$ python3 -q
>>> import numpy as np
>>> np.set_printoptions(precision=3, suppress=True, linewidth=100)
>>> A = np.load("run8.npy")
>>> print(A)
[[10 -2  0 -8  6  1  3 -2 -3 -5]
 [-2 11  2  6 -7  0 -1  5  0  4]
 [ 0  2 14 10  0 12 -8 -5 -7 -4]
 [-8  6 10 17 -6  7 -6  2  1 -1]
 [ 6 -7  0 -6  9  0 -3 -2 -1 -8]
 [ 1  0 12  7  0 12 -4 -9 -6 -2]
 [ 3 -1 -8 -6 -3 -4 18  2  4  4]
 [-2  5 -5  2 -2 -9  2 21  1 -3]
 [-3  0 -7  1 -1 -6  4  1 12  0]
 [-5  4 -4 -1 -8 -2  4 -3  0 12]]
>>> print(np.abs(np.diag(np.linalg.qr(A)[1])) > 1e-9)
[ True  True  True  True  True  True False False False False]
>>> print(np.round(np.trace(np.linalg.pinv(A) @ A), 3))
6.0
>>> print(np.linalg.lstsq(A[:-1].T, A[-1])[2])
6
>>> print(np.allclose(A[:-1].T @ np.linalg.lstsq(A[:-1].T, A[-1])[0], A[-1]))
True
>>> rank = np.linalg.matrix_rank(A)
>>> print(rank)
6
>>> N = np.linalg.svd(A)[2][rank:].T
>>> print([int(np.linalg.matrix_rank(A[:, :j + 1])) for j in range(10)])
[1, 2, 3, 4, 5, 6, 6, 6, 6, 6]
>>> print(N.shape)
(10, 4)
>>> print(np.linalg.matrix_rank(A.T @ A), np.linalg.matrix_rank(A @ A.T))
6 6
>>> print([int(np.linalg.matrix_rank(np.delete(A, i, axis=0))) for i in range(10)])
[6, 6, 6, 6, 6, 6, 6, 6, 6, 6]
>>> print(np.allclose(A @ N, 0))
True
>>> print([round(float(x), 3) for x in np.linalg.svd(A, compute_uv=False)[:3]])
[44.588, 34.257, 23.373]
>>> print(np.linalg.cond(A) > 100)
True
>>> print(np.linalg.matrix_rank(A, rtol=0.1))
6
>>> E = np.load("mat.npy")
>>> print(E)
[[-2 -2  0  0]
 [-8 -8  0  0]
 [ 0  0 -2 -2]
 [ 0  0 -8 -8]]
>>> rank = np.linalg.matrix_rank(E)
>>> print(rank)
2
>>> N = np.linalg.svd(E)[2][rank:].T
>>> print(np.linalg.matrix_rank(E.T @ E), np.linalg.matrix_rank(E @ E.T))
2 2
>>> print(np.round(E @ N, 3) + 0)
[[0. 0.]
 [0. 0.]
 [0. 0.]
 [0. 0.]]
>>> print(N @ N.T)
[[ 0.5 -0.5  0.   0. ]
 [-0.5  0.5  0.   0. ]
 [ 0.   0.   0.5 -0.5]
 [ 0.   0.  -0.5  0.5]]
>>> print([int(np.linalg.matrix_rank(np.delete(E, i, axis=0))) for i in range(4)])
[2, 2, 2, 2]
>>> print(N.shape)
(4, 2)
>>> print([int(np.linalg.matrix_rank(E[:, :j + 1])) for j in range(4)])
[1, 1, 2, 2]
>>> print([int(np.linalg.matrix_rank(E[:i])) for i in range(1, len(E) + 1)])
[1, 1, 2, 2]
>>> hat = np.triu(np.array([[4, -5, 3, 5], [-3, 2, 4, 5], [0, -3, -3, 3], [2, -4, -2, 1]]), 1) + np.eye(4)
>>> B = hat @ E @ np.linalg.inv(hat)
>>> print(np.linalg.matrix_rank(B))
2
>>> print(round(np.linalg.det(B), 3))
-0.0
>>> mat = np.load("case16.npy")
>>> print(mat)
[[0 0 0 1]
 [0 0 1 0]
 [1 0 0 0]
 [0 1 0 0]]
>>> t3 = np.stack([mat, -1 * mat, mat[::-1]])
>>> print((t3 @ mat.T).shape)
(3, 4, 4)
>>> print(np.einsum("bij,cij->bc", t3, t3))
[[ 4 -4  0]
 [-4  4  0]
 [ 0  0  4]]
>>> print(np.linalg.matrix_rank(t3.reshape(3, -1)))
2
>>> print(np.linalg.matrix_rank(t3))
[4 4 4]
>>> print(np.linalg.norm(t3, axis=(1, 2)))
[2. 2. 2.]
>>> K = np.loadtxt("x.csv", delimiter=",")
>>> print(K)
[[ 0.483 -0.274  0.517 -0.517  0.396]
 [-0.274  0.855  0.274 -0.274  0.209]
 [ 0.517  0.274  0.483  0.517 -0.396]
 [-0.517 -0.274  0.517  0.483  0.396]
 [ 0.396  0.209 -0.396  0.396  0.697]]
>>> w, evecs = np.linalg.eig(K)
>>> print(np.sort(np.linalg.eigvals(K @ K)))
[1. 1. 1. 1. 1.]
>>> print(np.sort(np.linalg.eigvals(K.T)))
[-1.  1.  1.  1.  1.]
>>> print(w)
[ 1. -1.  1.  1.  1.]
>>> print(np.round(np.linalg.eigvalsh(K).min(), 3))
-1.0
>>> try:
...     np.linalg.cholesky(K)
... except np.linalg.LinAlgError as e:
...     print("failed:", e)
... 
failed: Matrix is not positive definite
>>> print([round(float(np.linalg.det(K[:i, :i])), 2) + 0 for i in range(1, 6)])
[0.48, 0.34, -0.18, -0.7, -1.0]
>>> w, evecs = np.linalg.eigh(K)
>>> print(np.unique(w.round(6) + 0, return_counts=True)[1])
[1 4]
>>> print(np.linalg.eigvalsh(K @ K))
[1. 1. 1. 1. 1.]
>>> print(np.round(evecs.T @ evecs, 3) + 0)
[[1. 0. 0. 0. 0.]
 [0. 1. 0. 0. 0.]
 [0. 0. 1. 0. 0.]
 [0. 0. 0. 1. 0.]
 [0. 0. 0. 0. 1.]]
>>> print(evecs @ np.diag(w) @ evecs.T)
[[ 0.483 -0.274  0.517 -0.517  0.396]
 [-0.274  0.855  0.274 -0.274  0.209]
 [ 0.517  0.274  0.483  0.517 -0.396]
 [-0.517 -0.274  0.517  0.483  0.396]
 [ 0.396  0.209 -0.396  0.396  0.697]]
>>> print((w > 1e-8).sum(), (w < -1e-8).sum())
4 1
>>> rng = np.random.default_rng(712366)
>>> z = rng.permutation(5)
>>> print(z)
[3 2 4 0 1]
>>> B = K[z][:, z]
>>> print(B)
[[ 0.483  0.517  0.396 -0.517 -0.274]
 [ 0.517  0.483 -0.396  0.517  0.274]
 [ 0.396 -0.396  0.697  0.396  0.209]
 [-0.517  0.517  0.396  0.483 -0.274]
 [-0.274  0.274  0.209 -0.274  0.855]]
>>> print(np.sort(np.abs(np.linalg.eigvals(B))))
[1. 1. 1. 1. 1.]
>>> M = np.loadtxt("sample16.csv", delimiter=",")
>>> print(M)
[[-10.032  11.508 -13.043 -18.959  18.758 -23.309  -8.674  -2.462 -13.089]
 [  2.052   5.411  -2.661   1.74    1.815  10.113   6.281  10.438  -9.51 ]
 [  9.991   7.034   4.337   3.203   4.93   12.373  12.062  12.583  -6.279]
 [  6.137   5.859   0.928   3.327   2.438  12.631   9.533  11.977  -7.908]
 [ 16.279  10.767   9.956  -0.917  13.594   5.595  14.881  11.527  -3.338]
 [  8.818   7.428   3.323   1.62    6.075   9.82   10.752  11.553  -6.658]
 [  5.445   5.822   0.322   2.975   2.431  12.069   8.955  11.673  -8.173]
 [  0.33    6.836  -4.122  -2.408   5.637   3.405   3.751   7.975  -9.933]
 [ 17.636  13.19   11.219  -5.293  19.557  -1.527  14.326   9.48   -2.451]
 [ 14.754   9.866   8.593   0.072  11.505   7.223  14.194  11.778  -4.05 ]
 [ 19.217   5.3    12.355  12.707  -0.611  27.667  21.38   19.146  -3.091]
 [ 16.507  13.182  10.23   -5.983  19.679  -2.631  13.344   8.923  -2.875]
 [  3.668   8.265  -1.157  -3.404   8.838   1.74    5.644   8.036  -8.458]
 [-16.012   0.734 -18.612   0.536  -7.766   8.42   -6.163   6.669 -17.015]
 [ 10.527  13.176   4.998  -9.706  20.41   -8.588   8.116   5.941  -5.118]
 [  9.514  10.799   4.037  -5.215  14.522  -1.285   8.937   8.107  -5.87 ]
 [  3.585   3.569  -1.377   6.67   -3.039  18.093   8.946  13.277  -9.223]
 [-10.638   6.546 -13.728  -8.637   6.273  -6.547  -5.638   2.817 -14.091]
 [ 14.599   6.393   8.349   7.465   2.732  19.225  16.555  15.608  -4.651]
 [ -2.64    6.597  -6.729  -3.749   5.403   1.271   1.324   6.759 -11.084]
 [  5.423  10.321   0.443  -6.741  13.823  -3.702   5.702   6.6    -7.479]
 [  1.509   9.008  -3.023  -6.356  10.989  -3.02    3.221   6.12   -9.151]
 [ -0.095   8.134  -4.454  -5.472   8.975  -1.563   2.446   6.302  -9.89 ]
 [ 32.023  14.121  23.837   1.691  20.117   9.599  26.246  15.625   3.09 ]
 [ -2.431   6.704  -6.542  -3.85    5.649   1.105   1.43    6.742 -10.989]
 [ 17.789   7.975  11.19    6.046   6.339  16.875  18.208  15.422  -3.208]
 [ -0.59    4.869  -4.989   1.258   0.772   9.37    4.359   9.728 -10.586]
 [ 20.096  12.222  13.341  -1.669  16.801   4.318  17.174  11.798  -1.679]
 [  0.628   3.128  -3.978   5.772  -3.785  16.678   6.676  12.294 -10.401]]
>>> dist = np.linalg.norm(M[:, None] - M[None], axis=-1)
>>> print(dist.shape)
(29, 29)
>>> print(np.unravel_index(dist.round(6).argmax(), dist.shape))
(np.int64(0), np.int64(10))
>>> print(np.linalg.matrix_rank(dist ** 2))
4
>>> print(np.flatnonzero(dist[10] < dist.mean() / 2))
[10 18]
>>> print(dist[10].round(6).argsort(kind="stable")[:4])
[10 18 25  2]
